$ ipython --no-banner

In [1]: import numpy as np

In [2]: from numpy import linalg as LA

In [3]: np.set_printoptions(precision=2, suppress=True, linewidth=100)

In [4]: def rnd(a):
   ...:     return np.round(a, 2) + 0
   ...: 

In [5]: E = np.load("data.npy")

In [6]: E
Out[6]: 
array([[-0.89,  0.83, -3.2 , -1.03,  1.62, -5.82, -2.49, -6.07,  2.77],
       [-0.64, -4.01,  7.32, -2.91,  1.42, -1.9 , -1.38,  3.22,  1.89],
       [ 1.03,  3.15, -2.38, -6.49, -4.42,  0.18,  4.29,  1.53, -0.94],
       [ 6.06,  3.26, -1.64,  3.79,  0.22,  5.38, -0.78,  0.72,  2.34],
       [ 0.53, -0.65,  0.98,  1.52,  6.16, -5.71,  1.78, -4.25, -2.07],
       [ 8.49,  3.04, -2.94, -0.48,  1.85, -0.57, -1.14, -2.2 , -0.11],
       [-0.73, -6.5 ,  0.83,  1.14,  2.95,  0.39, -3.31, -2.58, -5.37],
       [-2.43,  0.8 , -2.17, -2.19, -2.62,  7.01, -2.99,  4.36, -0.27],
       [-6.39,  1.41, -4.09,  3.87,  0.85, -1.22,  2.53, -3.4 , -2.3 ],
       [ 3.08, -3.14, -3.88,  1.84, -3.96,  5.99,  0.28, -3.24, -0.28],
       [-2.44, -0.4 ,  0.64,  1.04, -2.29, -2.28, -0.85, -8.97, -0.86],
       [-2.49,  4.83,  0.32, -0.74,  1.91, -3.25,  6.82, -3.  , -0.31],
       [-1.99,  1.6 ,  0.93,  4.42, -3.23, -6.87, -2.34,  3.09, -0.61],
       [ 5.48, -2.6 ,  3.44, -2.09,  0.68,  0.84, -3.57,  4.92, -2.97],
       [-7.09, -0.34,  3.02, -2.01, -4.7 , -0.85, -2.34,  2.62,  1.19],
       [ 5.75,  1.51,  3.17,  2.22, -1.16, -0.26,  3.93, -0.41,  5.71],
       [ 0.74,  1.19,  2.88,  1.16,  6.4 ,  1.31,  0.13,  6.71,  0.83],
       [-2.22, -3.76,  5.14,  0.51, -0.64, -2.68,  4.51, -5.06, -0.83],
       [ 5.92,  0.49,  3.4 , -3.54, -0.85,  3.05,  0.16, -1.07, -5.43],
       [ 1.08,  0.14,  0.92, -1.48,  4.78, -6.71,  0.64, -1.68,  4.97],
       [-5.9 , -0.85,  0.54,  3.31,  2.84,  0.74,  4.92,  1.7 ,  4.18],
       [-1.4 , -4.57, -5.61, -1.5 ,  2.51, -3.66, -1.31,  2.91,  3.68],
       [ 7.5 , -1.28,  3.31, -1.94, -4.78, -0.07,  1.63, -0.76, -1.15],
       [ 4.53,  2.95, -0.7 ,  2.6 ,  0.58,  4.89, -3.87, -0.9 , -4.84],
       [-5.65, -0.97, -3.02, -2.66,  2.79,  4.8 ,  3.42, -2.89, -0.27],
       [-1.53,  0.38, -0.43, -4.09, -7.04, -0.1 ,  3.38,  3.73,  2.38],
       [ 1.74, -1.17,  6.25, -0.96, -1.19,  1.65, -5.39, -4.59,  1.19],
       [ 2.68, -5.06,  0.01, -2.76,  1.63,  4.99, -2.4 ,  3.97, -3.25],
       [-4.48,  2.46, -5.94,  1.21, -5.6 , -1.95,  0.04,  0.34,  1.35],
       [-1.28, -3.16,  2.13,  3.46,  3.67, -0.32,  5.05,  4.78, -3.16],
       [-6.15, -0.98, -1.46, -1.89,  0.34,  4.  , -4.33, -2.5 ,  3.79],
       [-7.1 , -0.62,  3.68,  0.38, -0.47, -3.76,  2.8 , -1.25,  3.44],
       [-3.15, -0.2 ,  3.09, -0.47, -2.66, -4.24, -7.02,  2.44,  0.2 ],
       [ 5.12,  3.67,  1.63, -2.65,  0.72,  2.78, -0.75, -5.48, -3.43]])

In [7]: vec = np.array([2, 3, 1, 2, 1, 3, 1, 0, 1])

In [8]: rhs = E @ vec

In [9]: rnd(LA.lstsq(E, rhs)[0])
Out[9]: array([2., 3., 1., 2., 1., 3., 1., 0., 1.])

In [10]: rnd(LA.pinv(E) @ E)
Out[10]: 
array([[1., 0., 0., 0., 0., 0., 0., 0., 0.],
       [0., 1., 0., 0., 0., 0., 0., 0., 0.],
       [0., 0., 1., 0., 0., 0., 0., 0., 0.],
       [0., 0., 0., 1., 0., 0., 0., 0., 0.],
       [0., 0., 0., 0., 1., 0., 0., 0., 0.],
       [0., 0., 0., 0., 0., 1., 0., 0., 0.],
       [0., 0., 0., 0., 0., 0., 1., 0., 0.],
       [0., 0., 0., 0., 0., 0., 0., 1., 0.],
       [0., 0., 0., 0., 0., 0., 0., 0., 1.]])

In [11]: try:
    ...:     LA.solve(E, rhs)
    ...: except LA.LinAlgError as e:
    ...:     print(e)
    ...: 
Last 2 dimensions of the array must be square

In [12]: rng = np.random.default_rng(50)

In [13]: rhs = rhs + 0.1 * rng.normal(size=34)

In [14]: rnd(rhs)
Out[14]: 
array([-20.06, -15.63,  -4.31,  45.62,  -7.96,  21.07, -22.36,   6.22,  -7.46,  10.57, -14.33,
         7.  , -16.25,  -0.92, -24.87,  31.18,  21.51, -14.53,  12.64,  -9.31,   6.91, -31.26,
         5.77,  28.87,  -2.29, -12.18,   3.89,  -4.49, -15.12,   1.64,  -8.64, -17.1 , -26.84,
        22.66])

In [15]: coef, *_ = LA.lstsq(E, rhs)

In [16]: [round(float(LA.norm(LA.solve(E.T @ E + lam * np.eye(9), E.T @ rhs))), 2) for lam in (0, 1, 10, 100)]
Out[16]: [5.47, 5.45, 5.27, 4.06]

In [17]: rnd(E.T @ (rhs - E @ coef))
Out[17]: array([0., 0., 0., 0., 0., 0., 0., 0., 0.])

In [18]: rnd(LA.norm(rhs - E @ coef))
Out[18]: np.float64(0.54)

In [19]: rnd(coef)
Out[19]: array([1.99, 3.01, 1.  , 2.  , 1.01, 3.  , 0.99, 0.  , 0.99])
